>>> import numpy as np
>>> from numpy import linalg as LA
>>> np.set_printoptions(precision=2, suppress=True, linewidth=140)
>>> def tidy(a):
...     return np.round(a, 2) + 0
... 
>>> data = np.loadtxt("test0.csv", delimiter=",")
>>> data
array([[ 0., -8., -3.,  7., -6., -4.,  8.,  9.],
       [ 0.,  0., -9., -4., -5., -2., -8., -7.],
       [ 0.,  0.,  0., -9.,  7., -2., -8., -8.],
       [ 0.,  0.,  0.,  0., -3.,  5.,  7.,  5.],
       [ 0.,  0.,  0.,  0.,  0.,  5., -4., -6.],
       [ 0.,  0.,  0.,  0.,  0.,  0.,  8.,  2.],
       [ 0.,  0.,  0.,  0.,  0.,  0.,  0.,  5.],
       [ 0.,  0.,  0.,  0.,  0.,  0.,  0.,  0.]])
>>> # null space of dimension 1
>>> LA.cond(data) > 100
np.True_
>>> np.argsort(-LA.norm(data, axis=0).round(6), kind="stable")[:3]
array([6, 7, 3])
>>> J = np.load("m.npy")
>>> J
array([[ 2, -2,  0, -1,  1, -2,  2,  0, -2, -2, -3],
       [ 1, -1, -2, -1, -1,  1, -3,  0, -2,  3,  0],
       [ 3, -1,  1,  0,  1, -2,  2, -2,  3, -3, -2],
       [ 1,  0,  2, -1,  0, -1, -3,  1,  1,  2,  1],
       [-2,  3,  2,  3,  3, -1, -3,  1, -1, -1,  3],
       [ 0, -3,  3,  0,  0, -2, -1,  0,  1,  3,  2],
       [ 2,  1, -1, -1,  2,  2,  0, -2,  3,  2,  2],
       [-2,  0,  3, -2,  2, -1,  3, -3, -2, -3, -1],
       [ 1,  2, -3, -2, -2, -3,  2, -1, -1, -3, -1],
       [ 0,  1,  3, -3, -2, -1, -2, -2,  1,  1,  3],
       [ 3, -2, -3, -2,  0,  1, -1, -1,  0,  1, -3],
       [-1,  0,  1,  3, -3, -2, -1,  3,  3,  0,  2],
       [ 5, -5, -6, -4, -2,  1, -7,  0, -8,  7, -3]])
>>> r = LA.matrix_rank(data)
>>> r
np.int64(7)
>>> ns = LA.svd(data)[2][r:].T
>>> [int(LA.matrix_rank(data[:, :j + 1])) for j in range(8)]
[0, 1, 2, 3, 4, 5, 6, 7]
>>> data @ ns
array([[0.],
       [0.],
       [0.],
       [0.],
       [0.],
       [0.],
       [0.],
       [0.]])
>>> ns.shape
(8, 1)
>>> ns @ ns.T
array([[1., 0., 0., 0., 0., 0., 0., 0.],
       [0., 0., 0., 0., 0., 0., 0., 0.],
       [0., 0., 0., 0., 0., 0., 0., 0.],
       [0., 0., 0., 0., 0., 0., 0., 0.],
       [0., 0., 0., 0., 0., 0., 0., 0.],
       [0., 0., 0., 0., 0., 0., 0., 0.],
       [0., 0., 0., 0., 0., 0., 0., 0.],
       [0., 0., 0., 0., 0., 0., 0., 0.]])
>>> vec = np.array([1, 3, 2, 3, 1, 1, 1, 0, 1, 2, 2])
>>> target = J @ vec
>>> beta, lr = np.zeros(11), 1 / LA.norm(J, 2) ** 2
>>> for i in range(4):
...     beta -= lr * J.T @ (J @ beta - target)
...     if i % 1 == 0: print(i, round(LA.norm(J @ beta - target), 2))
... 
0 25.04
1 17.3
2 13.1
3 10.68
>>> tidy(LA.cond(J))
np.float64(46.97)
>>> vec = np.array([-1, 2, -2, 2, 1, 0, 2, 0, 2, -1, -2])
>>> target = J @ vec
>>> tidy(LA.pinv(J) @ J)
array([[1., 0., 0., 0., 0., 0., 0., 0., 0., 0., 0.],
       [0., 1., 0., 0., 0., 0., 0., 0., 0., 0., 0.],
       [0., 0., 1., 0., 0., 0., 0., 0., 0., 0., 0.],
       [0., 0., 0., 1., 0., 0., 0., 0., 0., 0., 0.],
       [0., 0., 0., 0., 1., 0., 0., 0., 0., 0., 0.],
       [0., 0., 0., 0., 0., 1., 0., 0., 0., 0., 0.],
       [0., 0., 0., 0., 0., 0., 1., 0., 0., 0., 0.],
       [0., 0., 0., 0., 0., 0., 0., 1., 0., 0., 0.],
       [0., 0., 0., 0., 0., 0., 0., 0., 1., 0., 0.],
       [0., 0., 0., 0., 0., 0., 0., 0., 0., 1., 0.],
       [0., 0., 0., 0., 0., 0., 0., 0., 0., 0., 1.]])
>>> try:
...     LA.solve(J, target)
... except LA.LinAlgError as e:
...     print(e)
... 
Last 2 dimensions of the array must be square
>>> rng = np.random.default_rng(18177)
>>> target = target + 0.02 * rng.normal(size=13)
>>> tidy(target)
array([  1.  , -15.03,  10.98, -14.97,   0.  , -19.01,   2.04,   1.02,   9.98, -20.98,  -1.98,   2.  , -43.99])
>>> beta, *_ = LA.lstsq(J, target)
>>> tidy(J.T @ (target - J @ beta))
array([0., 0., 0., 0., 0., 0., 0., 0., 0., 0., 0.])
>>> tidy(beta)
array([-1.01,  1.97, -2.01,  1.96,  1.02,  0.01,  1.99,  0.03,  2.01, -1.03, -1.97])
>>> th = np.radians(36)
>>> Rm = np.eye(11)
>>> Rm[0, 0] = Rm[7, 7] = np.cos(th)
>>> Rm[0, 7], Rm[7, 0] = -np.sin(th), np.sin(th)
>>> tidy(Rm)
array([[ 0.81,  0.  ,  0.  ,  0.  ,  0.  ,  0.  ,  0.  , -0.59,  0.  ,  0.  ,  0.  ],
       [ 0.  ,  1.  ,  0.  ,  0.  ,  0.  ,  0.  ,  0.  ,  0.  ,  0.  ,  0.  ,  0.  ],
       [ 0.  ,  0.  ,  1.  ,  0.  ,  0.  ,  0.  ,  0.  ,  0.  ,  0.  ,  0.  ,  0.  ],
       [ 0.  ,  0.  ,  0.  ,  1.  ,  0.  ,  0.  ,  0.  ,  0.  ,  0.  ,  0.  ,  0.  ],
       [ 0.  ,  0.  ,  0.  ,  0.  ,  1.  ,  0.  ,  0.  ,  0.  ,  0.  ,  0.  ,  0.  ],
       [ 0.  ,  0.  ,  0.  ,  0.  ,  0.  ,  1.  ,  0.  ,  0.  ,  0.  ,  0.  ,  0.  ],
       [ 0.  ,  0.  ,  0.  ,  0.  ,  0.  ,  0.  ,  1.  ,  0.  ,  0.  ,  0.  ,  0.  ],
       [ 0.59,  0.  ,  0.  ,  0.  ,  0.  ,  0.  ,  0.  ,  0.81,  0.  ,  0.  ,  0.  ],
       [ 0.  ,  0.  ,  0.  ,  0.  ,  0.  ,  0.  ,  0.  ,  0.  ,  1.  ,  0.  ,  0.  ],
       [ 0.  ,  0.  ,  0.  ,  0.  ,  0.  ,  0.  ,  0.  ,  0.  ,  0.  ,  1.  ,  0.  ],
       [ 0.  ,  0.  ,  0.  ,  0.  ,  0.  ,  0.  ,  0.  ,  0.  ,  0.  ,  0.  ,  1.  ]])
>>> M2 = J @ Rm.T
>>> tidy(LA.det(Rm)), tidy(np.trace(Rm))
(np.float64(1.0), np.float64(10.62))
>>> tidy(LA.svd(J, compute_uv=False)), tidy(LA.svd(M2, compute_uv=False))
(array([18.96, 12.47,  8.23,  7.86,  7.14,  6.36,  5.03,  2.67,  1.84,  1.11,  0.4 ]), array([18.96, 12.47,  8.23,  7.86,  7.14,  6.36,  5.03,  2.67,  1.84,  1.11,  0.4 ]))
>>> F = np.loadtxt("case15.csv", delimiter=",")
>>> F
array([[ 4.42,  4.49, -3.24,  2.14,  4.07, -0.62, -0.53,  2.44, -0.46, -2.65,  0.45, -0.16],
       [ 5.69,  1.  , -1.59,  1.84,  3.08,  0.  ,  2.69,  0.54,  0.29, -0.79,  3.53,  0.84],
       [ 1.56,  1.64, -4.16,  1.96,  5.07,  1.1 , -4.37, -2.02, -0.7 , -0.19, -5.04, -2.45],
       [ 1.41,  1.91, -3.73,  1.65,  5.61,  3.05, -6.67, -0.66,  0.85, -1.53, -3.89, -2.04],
       [ 1.95, -0.33, -4.5 ,  3.11,  2.02,  0.33, -6.16, -2.05,  1.29, -0.09, -2.96, -0.59],
       [ 0.28, -0.86, -3.32,  1.54,  4.1 , -0.1 , -5.66, -1.53, -0.25, -0.56, -4.34, -2.37],
       [-0.09,  0.59, -3.58,  1.73,  3.29,  1.01, -6.28, -3.98,  1.65, -0.99, -2.8 , -2.46],
       [ 5.87,  3.18, -2.32,  1.55,  3.29,  0.38, -0.41,  0.99, -0.87, -1.8 ,  2.58, -0.22],
       [ 2.67, -0.47, -4.47, -0.84,  3.58, -0.14, -4.68, -2.73,  0.23,  0.14, -3.63, -1.79],
       [ 2.91,  0.14, -2.84,  0.87,  3.47,  2.32, -6.59, -2.16,  0.56,  0.96, -2.8 , -2.37],
       [-2.16,  4.4 ,  0.09,  5.78, -1.95,  3.08, -2.22, -0.09, -2.32, -1.73, -0.38, -1.77],
       [-1.77,  3.34, -2.06,  9.15, -0.34,  1.74, -2.11,  1.2 , -0.05, -0.44, -1.99, -0.18],
       [ 4.69,  3.87, -2.97,  0.2 ,  1.93,  1.17,  0.35,  1.58, -1.14, -2.13,  3.36, -1.13],
       [ 0.99,  0.69, -4.31,  2.5 ,  4.27,  0.94, -5.39, -2.67, -0.34, -0.63, -4.23, -2.19],
       [-0.56,  4.96,  1.36,  8.39,  1.68,  0.51, -1.77,  2.01, -0.15, -0.41, -1.84, -3.78],
       [ 0.05, -0.43, -3.86,  0.53,  2.26,  1.46, -5.14, -1.04,  0.1 ,  0.86, -3.63, -2.4 ],
       [ 5.14,  2.5 , -2.27,  2.14,  3.62, -0.07,  2.19,  0.86, -1.3 , -2.41,  0.77,  0.01],
       [-0.65,  4.83,  0.44,  7.77,  2.05,  0.9 , -2.89,  3.3 , -0.83, -3.15, -0.63, -3.57],
       [ 2.74,  3.8 , -1.58,  0.53,  2.4 , -0.68,  0.76, -0.72, -0.65, -2.88,  1.71,  2.26]])
>>> u, r1 = F[14], F[8]
>>> tidy(u @ u)
np.float64(125.28)
>>> p = (u @ r1) / (u @ u) * u
>>> tidy((r1 - p) @ u)
np.float64(0.0)
>>> LA.matrix_rank(np.outer(u, r1))
np.int64(1)
>>> M2 = np.c_[J[:, :8] @ np.array([[1, 2, 3, 2, 2, 1, 0, 2],
...     [4, 1, 5, 1, 4, 4, 0, 4],
...     [1, 0, 1, 2, 1, 3, 1, 5],
...     [2, 1, 3, 5, 0, 1, 1, 5],
...     [5, 2, 5, 5, 5, 2, 3, 4],
...     [2, 5, 1, 5, 1, 5, 0, 2],
...     [4, 2, 4, 0, 1, 2, 2, 1],
...     [3, 4, 4, 0, 1, 2, 1, 0]]), np.array([3, 1, 0, 0, 2, 2, 1, 1, 3, 3, 0, 1, 0])]
>>> M2
array([[  1,  -3,   4,  -8,   1, -11,   6,  -7,   3],
       [-22,  -3, -23,  -8, -11, -13, -12, -22,   1],
       [  3,  -7,   8,   2,   6,  -6,   6,   9,   0],
       [-10,  -6,  -7,  -4,   1,  -3,  -4,   2,   0],
       [ 22,   1,  26,  28,  22,  16,   9,  40,   2],
       [-17, -15, -18,  -7, -12, -15,   1,  -2,   2],
       [ 11,  10,  11,  18,  17,  12,   2,  10,   1],
       [  8, -13,   0,  -3,   8,   4,  10,  10,   1],
       [ -9, -17,  -5, -37,  -5, -19,  -8, -27,   3],
       [-25, -23, -28, -23,  -8,  -7, -12,  -8,   3],
       [-17,   1, -17,  -7,  -6, -15,  -8, -26,   0],
       [ -8,  -5,  -2, -10, -16,  -7,  -4,   1,   1],
       [-65, -12, -65, -32, -32, -50, -30, -73,   0]])
>>> tidy(LA.lstsq(J, M2[:, 0])[0])
array([1., 4., 1., 2., 5., 2., 4., 3., 0., 0., 0.])
>>> LA.matrix_rank(np.c_[J, M2])
np.int64(12)
>>> LA.matrix_rank(M2)
np.int64(9)
>>> tidy(LA.norm(LA.qr(J)[0].T @ M2, axis=0) ** 2 / ((M2 ** 2).sum(axis=0) + 1e-12))
array([1.  , 1.  , 1.  , 1.  , 1.  , 1.  , 1.  , 1.  , 0.92])
>>> O, Rm = LA.qr(J)
>>> tidy(abs(Rm[0, 0])), tidy(LA.norm(J[:, 0]))
(np.float64(7.94), np.float64(7.94))
>>> tidy(np.trace(O @ O.T))
np.float64(11.0)
>>> O.shape, Rm.shape
((13, 11), (11, 11))
>>> tidy(np.abs(np.diag(Rm)))
array([7.94, 5.68, 7.25, 5.88, 5.81, 4.84, 8.46, 2.35, 3.38, 2.44, 0.86])
>>> M2 = J[0, 0] * J[1:] - np.outer(J[1:, 0], J[0])
>>> M2
array([[  0,   0,  -4,  -1,  -3,   4,  -8,   0,  -2,   8,   3],
       [  0,   4,   2,   3,  -1,   2,  -2,  -4,  12,   0,   5],
       [  0,   2,   4,  -1,  -1,   0,  -8,   2,   4,   6,   5],
       [  0,   2,   4,   4,   8,  -6,  -2,   2,  -6,  -6,   0],
       [  0,  -6,   6,   0,   0,  -4,  -2,   0,   2,   6,   4],
       [  0,   6,  -2,   0,   2,   8,  -4,  -4,  10,   8,  10],
       [  0,  -4,   6,  -6,   6,  -6,  10,  -6,  -8, -10,  -8],
       [  0,   6,  -6,  -3,  -5,  -4,   2,  -2,   0,  -4,   1],
       [  0,   2,   6,  -6,  -4,  -2,  -4,  -4,   2,   2,   6],
       [  0,   2,  -6,  -1,  -3,   8,  -8,  -2,   6,   8,   3],
       [  0,  -2,   2,   5,  -5,  -6,   0,   6,   4,  -2,   1],
       [  0,   0, -12,  -3,  -9,  12, -24,   0,  -6,  24,   9]])
>>> J[:, 0] / J[0, 0]
array([ 1. ,  0.5,  1.5,  0.5, -1. ,  0. ,  1. , -1. ,  0.5,  0. ,  1.5, -0.5,  2.5])
>>> mat = np.arange(56).reshape(8, 7) + -3
>>> mat
array([[-3, -2, -1,  0,  1,  2,  3],
       [ 4,  5,  6,  7,  8,  9, 10],
       [11, 12, 13, 14, 15, 16, 17],
       [18, 19, 20, 21, 22, 23, 24],
       [25, 26, 27, 28, 29, 30, 31],
       [32, 33, 34, 35, 36, 37, 38],
       [39, 40, 41, 42, 43, 44, 45],
       [46, 47, 48, 49, 50, 51, 52]])
>>> LA.cond(mat) > 100
np.True_
>>> LA.matrix_rank(mat, rtol=0.1)
np.int64(1)
>>> [round(float(x), 2) for x in LA.svd(mat, compute_uv=False)[:3]]
[219.49, 8.18, 0.0]
